% python3 -q
>>> import numpy as np
>>> from numpy import linalg as LA
>>> np.set_printoptions(precision=3, suppress=True, linewidth=160)
>>> def tidy(a):
...     return np.round(a, 3) + 0
... 
>>> F = np.loadtxt("m.csv", delimiter=",")
>>> print(F)
[[-0.3 -1.3  0.   1.9  0.3 -0.1  0.7  0.  -1.3  0.1  0.1 -0.1]
 [ 1.   0.7 -0.4  0.2  0.4 -0.5 -1.3  0.2  0.3 -0.1 -1.2  0.5]
 [ 0.2  2.7  0.1  0.  -0.4  0.3  0.4 -1.8  0.7 -0.6 -0.9  0.8]
 [ 0.7  0.4  0.4  0.9 -0.4  0.   0.3 -0.5 -1.3  1.  -2.  -0.5]
 [ 1.4  0.6 -1.   0.9 -0.8  0.2  0.  -0.2  1.  -2.2 -0.1 -1.9]
 [-1.5 -0.8  1.4  1.1 -0.1  1.3 -0.6  0.9 -0.5 -0.4  1.   0.6]
 [-2.  -0.4  1.2 -0.1  1.2  0.8  0.4 -0.8  0.2 -0.7  1.3  0. ]
 [-2.3 -0.1 -0.6 -0.1  0.3  0.  -0.6  0.6  0.1  0.4  1.1 -0.1]
 [-0.8 -0.1 -0.5  0.3  0.2 -0.4  0.8  0.5  2.  -1.6  1.5 -1.3]
 [-0.7  1.1 -0.6  0.   1.3 -1.5  0.2  0.7 -0.9 -0.2 -1.8 -0.8]
 [ 0.5 -0.3  0.2  1.7 -1.2 -1.5  1.8  0.1  0.8 -1.7 -0.7  2.1]]
>>> U, s = LA.svd(F)
Traceback (most recent call last):
  File "<python-input-6>", line 1, in <module>
    U, s = LA.svd(F)
    ^^^^
ValueError: too many values to unpack (expected 2)
>>> U, s, vt = LA.svd(F, full_matrices=False)
>>> np.allclose(U * s @ vt, F)
True
>>> tidy(U.T @ U)
array([[1., 0., 0., 0., 0., 0., 0., 0., 0., 0., 0.],
       [0., 1., 0., 0., 0., 0., 0., 0., 0., 0., 0.],
       [0., 0., 1., 0., 0., 0., 0., 0., 0., 0., 0.],
       [0., 0., 0., 1., 0., 0., 0., 0., 0., 0., 0.],
       [0., 0., 0., 0., 1., 0., 0., 0., 0., 0., 0.],
       [0., 0., 0., 0., 0., 1., 0., 0., 0., 0., 0.],
       [0., 0., 0., 0., 0., 0., 1., 0., 0., 0., 0.],
       [0., 0., 0., 0., 0., 0., 0., 1., 0., 0., 0.],
       [0., 0., 0., 0., 0., 0., 0., 0., 1., 0., 0.],
       [0., 0., 0., 0., 0., 0., 0., 0., 0., 1., 0.],
       [0., 0., 0., 0., 0., 0., 0., 0., 0., 0., 1.]])
>>> U.shape, s.shape, vt.shape
((11, 11), (11,), (11, 12))
>>> (s > 1e-8).sum()
np.int64(11)
>>> x = np.array([2, 2, 0, 2, 0, 3, 1, 0, 1, 2, 0, 1])
>>> tidy(F @ np.ones(12))
array([ 0. , -0.2,  1.5, -1. , -2.1,  2.4,  1.1, -1.3,  0.6, -3.2,  1.8])
>>> LA.norm(F @ x) <= LA.norm(F, 2) * LA.norm(x) + 1e-9
np.True_
>>> tidy(F @ (2 * x))
array([ -0.4,   3.2,  14.8,   9. ,   2.2,   0.4,  -6.8,  -9.6,  -8.2, -11.2,   1.2])
>>> tidy(np.einsum("ij,j->i", F, x))
array([-0.2,  1.6,  7.4,  4.5,  1.1,  0.2, -3.4, -4.8, -4.1, -5.6,  0.6])
>>> tidy(F * x)
array([[-0.6, -2.6,  0. ,  3.8,  0. , -0.3,  0.7,  0. , -1.3,  0.2,  0. , -0.1],
       [ 2. ,  1.4,  0. ,  0.4,  0. , -1.5, -1.3,  0. ,  0.3, -0.2,  0. ,  0.5],
       [ 0.4,  5.4,  0. ,  0. ,  0. ,  0.9,  0.4,  0. ,  0.7, -1.2,  0. ,  0.8],
       [ 1.4,  0.8,  0. ,  1.8,  0. ,  0. ,  0.3,  0. , -1.3,  2. ,  0. , -0.5],
       [ 2.8,  1.2,  0. ,  1.8,  0. ,  0.6,  0. ,  0. ,  1. , -4.4,  0. , -1.9],
       [-3. , -1.6,  0. ,  2.2,  0. ,  3.9, -0.6,  0. , -0.5, -0.8,  0. ,  0.6],
       [-4. , -0.8,  0. , -0.2,  0. ,  2.4,  0.4,  0. ,  0.2, -1.4,  0. ,  0. ],
       [-4.6, -0.2,  0. , -0.2,  0. ,  0. , -0.6,  0. ,  0.1,  0.8,  0. , -0.1],
       [-1.6, -0.2,  0. ,  0.6,  0. , -1.2,  0.8,  0. ,  2. , -3.2,  0. , -1.3],
       [-1.4,  2.2,  0. ,  0. ,  0. , -4.5,  0.2,  0. , -0.9, -0.4,  0. , -0.8],
       [ 1. , -0.6,  0. ,  3.4,  0. , -4.5,  1.8,  0. ,  0.8, -3.4,  0. ,  2.1]])
>>> r0 = np.array([0, 1, 3, 2, 0, 0, 3, 1, 0]) + 0.5
>>> arr = np.eye(9) - 2 * np.outer(r0, r0) / (r0 @ r0)
>>> tidy(arr)
array([[ 0.986, -0.041, -0.097, -0.069, -0.014, -0.014, -0.097, -0.041, -0.014],
       [-0.041,  0.876, -0.29 , -0.207, -0.041, -0.041, -0.29 , -0.124, -0.041],
       [-0.097, -0.29 ,  0.324, -0.483, -0.097, -0.097, -0.676, -0.29 , -0.097],
       [-0.069, -0.207, -0.483,  0.655, -0.069, -0.069, -0.483, -0.207, -0.069],
       [-0.014, -0.041, -0.097, -0.069,  0.986, -0.014, -0.097, -0.041, -0.014],
       [-0.014, -0.041, -0.097, -0.069, -0.014,  0.986, -0.097, -0.041, -0.014],
       [-0.097, -0.29 , -0.676, -0.483, -0.097, -0.097,  0.324, -0.29 , -0.097],
       [-0.041, -0.124, -0.29 , -0.207, -0.041, -0.041, -0.29 ,  0.876, -0.041],
       [-0.014, -0.041, -0.097, -0.069, -0.014, -0.014, -0.097, -0.041,  0.986]])
>>> r0, g = F[3], F[1]
>>> r0 @ g
np.float64(2.01)
>>> p = (r0 @ g) / (r0 @ r0) * r0
>>> tidy(p)
array([ 0.155,  0.089,  0.089,  0.2  , -0.089,  0.   ,  0.067, -0.111, -0.288,  0.222, -0.444, -0.111])
>>> x = np.array([-2, -2, -1, 0, -1, 2, -2, -1, -3])
>>> tidy(LA.det(arr))
np.float64(-1.0)
>>> tidy(np.sort(np.abs(np.degrees(np.angle(LA.eigvals(arr))))))
array([  0.,   0.,   0.,   0.,   0.,   0.,   0.,   0., 180.])
>>> tidy((arr + arr.T) / 2)
array([[ 0.986, -0.041, -0.097, -0.069, -0.014, -0.014, -0.097, -0.041, -0.014],
       [-0.041,  0.876, -0.29 , -0.207, -0.041, -0.041, -0.29 , -0.124, -0.041],
       [-0.097, -0.29 ,  0.324, -0.483, -0.097, -0.097, -0.676, -0.29 , -0.097],
       [-0.069, -0.207, -0.483,  0.655, -0.069, -0.069, -0.483, -0.207, -0.069],
       [-0.014, -0.041, -0.097, -0.069,  0.986, -0.014, -0.097, -0.041, -0.014],
       [-0.014, -0.041, -0.097, -0.069, -0.014,  0.986, -0.097, -0.041, -0.014],
       [-0.097, -0.29 , -0.676, -0.483, -0.097, -0.097,  0.324, -0.29 , -0.097],
       [-0.041, -0.124, -0.29 , -0.207, -0.041, -0.041, -0.29 ,  0.876, -0.041],
       [-0.014, -0.041, -0.097, -0.069, -0.014, -0.014, -0.097, -0.041,  0.986]])
>>> np.trace(arr)
np.float64(7.0)
>>> tidy(arr @ arr)
array([[1., 0., 0., 0., 0., 0., 0., 0., 0.],
       [0., 1., 0., 0., 0., 0., 0., 0., 0.],
       [0., 0., 1., 0., 0., 0., 0., 0., 0.],
       [0., 0., 0., 1., 0., 0., 0., 0., 0.],
       [0., 0., 0., 0., 1., 0., 0., 0., 0.],
       [0., 0., 0., 0., 0., 1., 0., 0., 0.],
       [0., 0., 0., 0., 0., 0., 1., 0., 0.],
       [0., 0., 0., 0., 0., 0., 0., 1., 0.],
       [0., 0., 0., 0., 0., 0., 0., 0., 1.]])
>>> tidy(np.abs(LA.eigvals(arr)).max())
np.float64(1.0)
>>> tidy(LA.det(arr))
np.float64(-1.0)
>>> tidy(LA.matrix_power(arr, 4))
array([[1., 0., 0., 0., 0., 0., 0., 0., 0.],
       [0., 1., 0., 0., 0., 0., 0., 0., 0.],
       [0., 0., 1., 0., 0., 0., 0., 0., 0.],
       [0., 0., 0., 1., 0., 0., 0., 0., 0.],
       [0., 0., 0., 0., 1., 0., 0., 0., 0.],
       [0., 0., 0., 0., 0., 1., 0., 0., 0.],
       [0., 0., 0., 0., 0., 0., 1., 0., 0.],
       [0., 0., 0., 0., 0., 0., 0., 1., 0.],
       [0., 0., 0., 0., 0., 0., 0., 0., 1.]])
>>> tidy(np.sort(np.abs(LA.eigvals(arr))))
array([1., 1., 1., 1., 1., 1., 1., 1., 1.])
>>> vals, V = LA.eigvalsh(arr)
Traceback (most recent call last):
  File "<python-input-35>", line 1, in <module>
    vals, V = LA.eigvalsh(arr)
    ^^^^^^^
ValueError: too many values to unpack (expected 2)
>>> vals, V = LA.eigh(arr)
>>> tidy(vals.sum()), np.trace(arr)
(np.float64(7.0), np.float64(7.0))
>>> tidy(vals)
array([-1.,  1.,  1.,  1.,  1.,  1.,  1.,  1.,  1.])
>>> try:
...     LA.cholesky(arr)
... except LA.LinAlgError as e:
...     print("failed:", e)
... 
failed: Matrix is not positive definite
>>> print(tidy(LA.eigvalsh(arr).min()))
-1.0
>>> np.all(LA.eigvalsh(arr) > 0)
np.False_
>>> W0 = np.load("run13.npy")
>>> W0
array([[  1.55 ,   7.828,  -6.207,  -6.241,   3.881,  -2.38 ,  -1.202,  -1.763,   3.485,   4.672,  -1.971,  -4.331],
       [ -2.107,   6.613,  -5.795,  -1.592,  -3.511,   0.768,  -0.376,  -0.483,   3.718,   3.659,  -0.959,  -1.444],
       [ -1.954,   7.315,  -6.57 ,  -3.079,  -3.225,  -1.347,  -0.757,  -1.367,   4.847,   2.299,  -0.556,  -2.887],
       [ -6.612,   2.152,  -2.024,   1.62 ,   2.406,  -6.662,  -3.856,  -4.294,   0.161,   1.908,   6.174,   5.58 ],
       [  2.713,  -2.732,   0.597,  -4.966,   2.65 ,  -3.52 ,   0.045,  -0.504,   0.42 ,  -4.91 ,  -0.071,  -4.359],
       [ -5.254,  -8.186,   4.985,   2.071,   1.692,  -7.729,  -1.579,  -3.036,  -2.978,  -6.418,   8.223,   6.21 ],
       [ -4.852,   4.948,  -5.523,  -0.756, -10.389,   1.831,   0.222,  -0.071,   5.487,  -0.335,  -0.542,  -1.654],
       [  0.095,  -3.013,   2.383,   2.134,  -1.354,   1.496,   0.783,   1.036,  -1.988,  -2.075,   0.056,   0.722],
       [ -5.617,   1.434,  -1.232,   3.704,  -1.826,  -2.162,  -1.488,  -1.569,   0.618,   2.072,   3.406,   5.488],
       [ -3.051,   6.011,  -6.987,  -3.751, -11.28 ,   1.48 ,   0.861,   0.307,   6.814,  -2.658,  -2.164,  -6.578],
       [  2.838,  -0.443,   0.274,  -2.626,   2.689,  -0.53 ,   0.223,  -0.062,  -0.302,  -0.517,  -1.678,  -3.072],
       [  0.399,  -1.101,   2.441,   4.207,  -1.631,   3.898,   1.463,   1.051,  -1.571,   1.665,  -1.177,   2.729],
       [  1.809,   3.427,  -1.084,   0.554,  -1.175,   4.356,   1.167,   1.605,   1.572,   3.034,  -3.15 ,  -1.34 ],
       [ -2.385,  -3.851,   1.97 ,   0.869,   3.996,  -5.872,  -1.735,  -2.922,  -2.566,  -2.112,   5.494,   4.741],
       [  6.478,  -4.147,   4.881,   1.273,   1.22 ,   6.422,   3.156,   3.332,  -3.01 ,  -1.767,  -4.802,  -2.775],
       [ -3.133,   3.096,  -3.495,   0.623,  -8.459,   2.428,   0.366,   1.058,   3.746,  -0.316,  -1.241,  -1.376],
       [ -2.074,   7.145,  -2.974,   1.95 ,   4.075,  -0.8  ,  -2.342,  -1.576,  -0.541,   9.164,   0.8  ,   5.316],
       [ -1.242,   2.766,  -2.062,  -2.073,   2.265,  -3.847,  -1.533,  -1.638,   1.45 ,   0.859,   1.55 ,  -0.425],
       [ -0.029,   3.355,  -2.304,  -2.332,   1.222,  -1.104,  -0.621,  -0.456,   1.286,   2.355,   0.402,  -0.798],
       [ -4.122,  -3.371,   1.515,   4.35 ,  -5.799,   1.284,   0.688,   0.319,  -0.398,  -2.975,   2.387,   3.681]])
>>> U, s, vt = LA.svd(W0)
>>> tidy(s)
array([35.436, 27.997, 23.079, 18.359,  1.57 ,  1.408,  1.29 ,  1.069,  0.921,  0.852,  0.649,  0.537])
>>> B = U[:, :4] @ np.diag(s[:4]) @ vt[:4]
>>> LA.matrix_rank(W0, rtol=0.05)
np.int64(4)
>>> tidy(LA.norm(W0 - B) / LA.norm(W0))
np.float64(0.057)
>>> tidy(LA.norm(W0 - B, 2)), tidy(s[4])
(np.float64(1.57), np.float64(1.57))
>>> round(np.log10(LA.cond(W0)))
2
>>> [round(float(x), 3) for x in LA.svd(W0, compute_uv=False)[:3]]
[35.436, 27.997, 23.079]
>>> rng = np.random.default_rng(23559)
>>> lab = rng.permutation(12)
>>> B = W0[:, lab] * rng.choice([-1, 1], 12)
>>> B
array([[-1.55 , -6.241,  6.207,  2.38 ,  1.763, -3.881,  4.331, -1.202,  7.828, -3.485, -4.672,  1.971],
       [ 2.107, -1.592,  5.795, -0.768,  0.483,  3.511,  1.444, -0.376,  6.613, -3.718, -3.659,  0.959],
       [ 1.954, -3.079,  6.57 ,  1.347,  1.367,  3.225,  2.887, -0.757,  7.315, -4.847, -2.299,  0.556],
       [ 6.612,  1.62 ,  2.024,  6.662,  4.294, -2.406, -5.58 , -3.856,  2.152, -0.161, -1.908, -6.174],
       [-2.713, -4.966, -0.597,  3.52 ,  0.504, -2.65 ,  4.359,  0.045, -2.732, -0.42 ,  4.91 ,  0.071],
       [ 5.254,  2.071, -4.985,  7.729,  3.036, -1.692, -6.21 , -1.579, -8.186,  2.978,  6.418, -8.223],
       [ 4.852, -0.756,  5.523, -1.831,  0.071, 10.389,  1.654,  0.222,  4.948, -5.487,  0.335,  0.542],
       [-0.095,  2.134, -2.383, -1.496, -1.036,  1.354, -0.722,  0.783, -3.013,  1.988,  2.075, -0.056],
       [ 5.617,  3.704,  1.232,  2.162,  1.569,  1.826, -5.488, -1.488,  1.434, -0.618, -2.072, -3.406],
       [ 3.051, -3.751,  6.987, -1.48 , -0.307, 11.28 ,  6.578,  0.861,  6.011, -6.814,  2.658,  2.164],
       [-2.838, -2.626, -0.274,  0.53 ,  0.062, -2.689,  3.072,  0.223, -0.443,  0.302,  0.517,  1.678],
       [-0.399,  4.207, -2.441, -3.898, -1.051,  1.631, -2.729,  1.463, -1.101,  1.571, -1.665,  1.177],
       [-1.809,  0.554,  1.084, -4.356, -1.605,  1.175,  1.34 ,  1.167,  3.427, -1.572, -3.034,  3.15 ],
       [ 2.385,  0.869, -1.97 ,  5.872,  2.922, -3.996, -4.741, -1.735, -3.851,  2.566,  2.112, -5.494],
       [-6.478,  1.273, -4.881, -6.422, -3.332, -1.22 ,  2.775,  3.156, -4.147,  3.01 ,  1.767,  4.802],
       [ 3.133,  0.623,  3.495, -2.428, -1.058,  8.459,  1.376,  0.366,  3.096, -3.746,  0.316,  1.241],
       [ 2.074,  1.95 ,  2.974,  0.8  ,  1.576, -4.075, -5.316, -2.342,  7.145,  0.541, -9.164, -0.8  ],
       [ 1.242, -2.073,  2.062,  3.847,  1.638, -2.265,  0.425, -1.533,  2.766, -1.45 , -0.859, -1.55 ],
       [ 0.029, -2.332,  2.304,  1.104,  0.456, -1.222,  0.798, -0.621,  3.355, -1.286, -2.355, -0.402],
       [ 4.122,  4.35 , -1.515, -1.284, -0.319,  5.799, -3.681,  0.688, -3.371,  0.398,  2.975, -2.387]])
>>> U, _, vt = LA.svd(W0.T @ B)
>>> lab
array([ 0,  3,  2,  5,  7,  4, 11,  6,  1,  8,  9, 10])
>>> tidy(U @ vt)
array([[-1.,  0.,  0.,  0.,  0.,  0.,  0.,  0.,  0.,  0.,  0.,  0.],
       [ 0.,  0.,  0.,  0.,  0.,  0.,  0.,  0.,  1.,  0.,  0.,  0.],
       [ 0.,  0., -1.,  0.,  0.,  0.,  0.,  0.,  0.,  0.,  0.,  0.],
       [ 0.,  1.,  0.,  0.,  0.,  0.,  0.,  0.,  0.,  0.,  0.,  0.],
       [ 0.,  0.,  0.,  0.,  0., -1.,  0.,  0.,  0.,  0.,  0.,  0.],
       [ 0.,  0.,  0., -1.,  0.,  0.,  0.,  0.,  0.,  0.,  0.,  0.],
       [ 0.,  0.,  0.,  0.,  0.,  0.,  0.,  1.,  0.,  0.,  0.,  0.],
       [ 0.,  0.,  0.,  0., -1.,  0.,  0.,  0.,  0.,  0.,  0.,  0.],
       [ 0.,  0.,  0.,  0.,  0.,  0.,  0.,  0.,  0., -1.,  0.,  0.],
       [ 0.,  0.,  0.,  0.,  0.,  0.,  0.,  0.,  0.,  0., -1.,  0.],
       [ 0.,  0.,  0.,  0.,  0.,  0.,  0.,  0.,  0.,  0.,  0., -1.],
       [ 0.,  0.,  0.,  0.,  0.,  0., -1.,  0.,  0.,  0.,  0.,  0.]])
